>>> import numpy as np
>>> np.set_printoptions(precision=2, suppress=True, linewidth=200)
>>> rng = np.random.default_rng(313)
>>> M = rng.normal(size=(21, 7))
>>> M = 10 * M / np.linalg.norm(M, axis=1, keepdims=True)
>>> M.round(2) + 0
array([[-0.34,  3.88, -1.25,  1.  , -7.92, -2.  ,  3.94],
       [-5.04,  0.75,  4.31, -0.77,  3.44, -2.17, -6.19],
       [ 3.85,  4.05,  2.54, -1.44, -3.16, -3.39,  6.23],
       [-3.29,  6.26,  3.58,  2.97, -4.68, -2.46,  0.6 ],
       [ 0.92,  6.32, -1.55, -2.52, -0.99, -4.52, -5.39],
       [-1.52, -6.22, -4.19, -2.77, -1.31,  3.75,  4.24],
       [-0.89,  2.28,  2.74, -7.1 ,  3.54,  4.42, -2.  ],
       [-4.2 ,  1.73,  0.57, -4.86, -1.77, -6.05,  3.96],
       [ 1.76,  6.31, -1.9 ,  5.8 ,  3.75,  0.91, -2.22],
       [-5.1 ,  3.26,  5.55,  2.22, -3.12, -1.8 ,  3.83],
       [ 0.08, -7.51, -2.97, -3.5 , -3.26, -3.41,  0.58],
       [-5.69,  1.58, -3.07, -1.21, -3.  ,  3.67, -5.63],
       [-5.34,  0.08, -4.07, -2.77, -3.41, -0.05, -5.96],
       [ 0.87, -4.54,  2.08, -0.29,  6.37, -1.73,  5.54],
       [-6.01,  3.65, -1.23, -1.91,  0.41,  4.08,  5.34],
       [-9.9 , -0.15, -1.35,  0.  ,  0.39, -0.01, -0.06],
       [ 2.43, -4.41,  5.26,  0.64,  1.25, -5.29, -4.13],
       [-4.12,  5.62, -2.7 ,  1.39, -6.06,  2.25, -0.71],
       [ 3.19, -1.05,  2.62, -1.9 , -0.02,  8.79, -0.97],
       [ 0.66,  1.18,  1.82, -7.76, -3.34, -3.17,  3.68],
       [-0.99,  3.7 , -3.21, -0.18, -7.8 , -3.3 , -1.8 ]])
>>> Xs = (M - M.mean(axis=0)) / M.std(axis=0)
>>> np.argwhere(np.abs(Xs) > 2)
array([[ 8,  3],
       [10,  1],
       [13,  4],
       [15,  0],
       [18,  5],
       [19,  3]])
>>> c = np.linalg.lstsq(np.delete(Xs, 4, axis=1), Xs[:, 4])[0]
>>> np.abs(c).argmax()
np.int64(2)
>>> round(float(1 - np.var(Xs[:, 4] - np.delete(Xs, 4, axis=1) @ c)), 2)
0.31
>>> z = rng.integers(0, 3, 8)
>>> J = (z[:, None] == z) * -2 + np.eye(8)
>>> J
array([[-1.,  0.,  0.,  0., -2., -2.,  0.,  0.],
       [ 0., -1.,  0., -2.,  0.,  0., -2.,  0.],
       [ 0.,  0., -1.,  0.,  0.,  0.,  0., -2.],
       [ 0., -2.,  0., -1.,  0.,  0., -2.,  0.],
       [-2.,  0.,  0.,  0., -1., -2.,  0.,  0.],
       [-2.,  0.,  0.,  0., -2., -1.,  0.,  0.],
       [ 0., -2.,  0., -2.,  0.,  0., -1.,  0.],
       [ 0.,  0., -2.,  0.,  0.,  0.,  0., -1.]])
>>> np.all(np.linalg.eigvalsh(J) > 0)
np.False_
>>> [round(float(np.linalg.det(J[:i, :i])), 2) + 0 for i in range(1, 9)]
[-1.0, 1.0, -1.0, -3.0, -9.0, -15.0, -25.0, -75.0]
>>> x0 = np.array([1, 2, -1, 2, -2, -2, -1, 1])
>>> target = J @ x0
>>> target
array([ 7., -4., -1., -4.,  4.,  4., -7.,  1.])
>>> np.linalg.solve(J, 2 * target)
array([ 2.,  4., -2.,  4., -4., -4., -2.,  2.])
>>> np.round(np.linalg.solve(J, J[:, 4]), 2) + 0
array([0., 0., 0., 0., 1., 0., 0., 0.])
>>> f, r1 = J[5], J[4]
>>> f @ r1
np.float64(8.0)
>>> f @ f
np.float64(9.0)
>>> pr = (f @ r1) / (f @ f) * f
>>> r1 - pr
array([-0.22,  0.  ,  0.  ,  0.  ,  0.78, -1.11,  0.  ,  0.  ])
>>> pr
array([-1.78,  0.  ,  0.  ,  0.  , -1.78, -0.89,  0.  ,  0.  ])
>>> round((r1 - pr) @ f, 2)
np.float64(0.0)
